In [1]: import numpy as np

In [2]: np.set_printoptions(precision=2, suppress=True, linewidth=160)

In [3]: K = np.load("x.npy")

In [4]: print(K)
[[  3.6    4.26   0.31]
 [ -0.04   1.71   3.07]
 [ -0.26   1.55   3.15]
 [ -1.06   0.88   2.57]
 [ -1.06   0.87   2.54]
 [ -1.     0.83   2.17]
 [ -0.58   0.68   0.98]
 [ -0.4    0.58   0.62]
 [ -0.05   0.14   0.06]
 [  0.1   -0.94   0.08]
 [ -0.36  -3.1    1.39]
 [ -0.5   -3.54   1.74]
 [ -0.99  -4.8    2.82]
 [ -1.31  -5.56   3.53]
 [ -1.44  -5.84   3.8 ]
 [ -2.61  -8.25   6.22]
 [ -2.63  -8.3    6.27]
 [ -2.87  -8.75   6.74]
 [ -3.31  -9.57   7.61]
 [ -4.47 -11.67   9.9 ]
 [ -5.44 -13.33  11.76]
 [ -7.12 -16.11  14.97]
 [-11.78 -23.34  23.62]
 [-17.08 -31.08  33.22]
 [-18.62 -33.27  35.98]
 [-21.35 -37.09  40.84]]

In [5]: x = np.array([1, 0, 1])

In [6]: target = K @ x

In [7]: print(np.round(np.linalg.pinv(K) @ K, 2) + 0)
[[1. 0. 0.]
 [0. 1. 0.]
 [0. 0. 1.]]

In [8]: print(np.round(np.linalg.solve(K.T @ K, K.T @ target), 2) + 0)
[1. 0. 1.]

In [9]: rng = np.random.default_rng(2869)

In [10]: target = target + 0.02 * rng.normal(size=26)

In [11]: print(target)
[ 3.88  3.04  2.93  1.51  1.5   1.15  0.37  0.21 -0.01  0.23  1.08  1.23  1.82  2.2   2.35  3.64  3.64  3.86  4.29  5.39  6.3   7.81 11.85 16.12 17.36 19.52]

In [12]: beta, *_ = np.linalg.lstsq(K, target)

In [13]: print(beta.round())
[1. 0. 1.]

In [14]: print(np.round(np.linalg.norm(target - K @ beta), 2))
0.12
